$ ipython --no-banner

In [1]: import numpy as np

In [2]: import numpy.linalg as la

In [3]: np.set_printoptions(suppress=True, linewidth=120)

In [4]: tidy = lambda a: np.round(a, 3) + 0

In [5]: K = np.load("layer1.npy")

In [6]: K
Out[6]: 
array([[-8,  0, -1,  0],
       [ 0, -9,  0,  6],
       [ 7,  0, -4,  0],
       [ 0,  2,  0, -9]])

In [7]: U, sig, Vt = la.svd(K, full_matrices=False)

In [8]: tidy(sig)
Out[8]: array([13.22 , 10.817,  5.22 ,  3.606])

In [9]: tidy(sig / sig[0])
Out[9]: array([1.   , 0.818, 0.395, 0.273])

In [10]: U.shape, sig.shape, Vt.shape
Out[10]: ((4, 4), (4,), (4, 4))

In [11]: np.abs(U[:, 0]).round(6).argmax()
Out[11]: np.int64(1)

In [12]: (sig > 1e-8).sum()
Out[12]: np.int64(4)

In [13]: O, R = la.qr(K)

In [14]: O.shape, R.shape
Out[14]: ((4, 4), (4, 4))

In [15]: tidy(O)
Out[15]: 
array([[-0.753,  0.   ,  0.659,  0.   ],
       [ 0.   , -0.976,  0.   ,  0.217],
       [ 0.659,  0.   ,  0.753,  0.   ],
       [ 0.   ,  0.217,  0.   ,  0.976]])

In [16]: tidy(abs(R[0, 0])), tidy(la.norm(K[:, 0]))
Out[16]: (np.float64(10.63), np.float64(10.63))

In [17]: tidy(O.T @ O)
Out[17]: 
array([[1., 0., 0., 0.],
       [0., 1., 0., 0.],
       [0., 0., 1., 0.],
       [0., 0., 0., 1.]])

In [18]: np.allclose(R.T @ R, K.T @ K)
Out[18]: True

In [19]: x = np.array([5, 3, 3, 0])

In [20]: y = K @ x

In [21]: y
Out[21]: array([-43, -27,  23,   6])

In [22]: tidy(la.solve(K, y))
Out[22]: array([5., 3., 3., 0.])

In [23]: tidy(la.solve(K, 5 * y))
Out[23]: array([25., 15., 15.,  0.])

In [24]: tidy(la.solve(K.T, K[0]))
Out[24]: array([1., 0., 0., 0.])

In [25]: tidy(la.solve(K, K[:, 0]))
Out[25]: array([1., 0., 0., 0.])

In [26]: tidy(la.solve(K, y + K[:, 3]))
Out[26]: array([5., 3., 3., 1.])
